>>> import numpy as np
>>> np.set_printoptions(precision=1, suppress=True, linewidth=200, sign=" ")
>>> m1 = np.loadtxt("out9.csv", delimiter=",")
>>> m1
array([[ 2.,  0.,  0.],
       [ 0.,  0.,  0.],
       [ 4.,  2.,  0.]])
>>> Uu, sigma, vt = np.linalg.svd(m1)
>>> evecs = vt[:(sigma > 1e-8).sum()]
>>> rng = np.random.default_rng(85528)
>>> x0 = m1[0] + -1 * m1[1] + rng.integers(2) * np.eye(3)[2]
>>> x0
array([ 2.,  0.,  1.])
>>> np.round(evecs.T @ evecs, 1) + 0
array([[ 1.,  0.,  0.],
       [ 0.,  1.,  0.],
       [ 0.,  0.,  0.]])
>>> np.allclose(evecs.T @ evecs @ x0, x0)
False
>>> np.round(np.linalg.norm(x0 - evecs.T @ evecs @ x0), 1)
np.float64(1.0)
>>> Uu, sigma, vt = np.linalg.svd(m1)
>>> sigma
array([ 4.8,  0.8,  0. ])
>>> out = Uu[:, :2] @ np.diag(sigma[:2]) @ vt[:2]
>>> np.linalg.matrix_rank(m1, rtol=0.05)
np.int64(2)
>>> round(np.linalg.norm(m1 - out, 2), 1), sigma[2]
(np.float64(0.0), np.float64(0.0))
>>> np.linalg.matrix_rank(out)
np.int64(2)
>>> np.linalg.matrix_rank(m1, rtol=0.1)
np.int64(2)
>>> [round(float(x), 1) for x in np.linalg.svd(m1, compute_uv=False)[:3]]
[4.8, 0.8, 0.0]
>>> round(np.linalg.norm(m1, 2) / np.linalg.norm(m1), 1)
np.float64(1.0)
>>> round(float(np.linalg.norm(m1) ** 2 / np.linalg.norm(m1, 2) ** 2), 1)
1.0
>>> m1[2] @ m1[1]
np.float64(0.0)
>>> round(np.linalg.norm(m1[2] - m1[1]), 1)
np.float64(4.5)
>>> np.linalg.norm(m1, axis=1)
array([ 2. ,  0. ,  4.5])
>>> round(np.linalg.norm(m1[2], 1), 1), np.round(np.linalg.norm(m1[2], np.inf), 1)
(np.float64(6.0), np.float64(4.0))
>>> np.round(np.linalg.norm(m1, 2), 1)
np.float64(4.8)
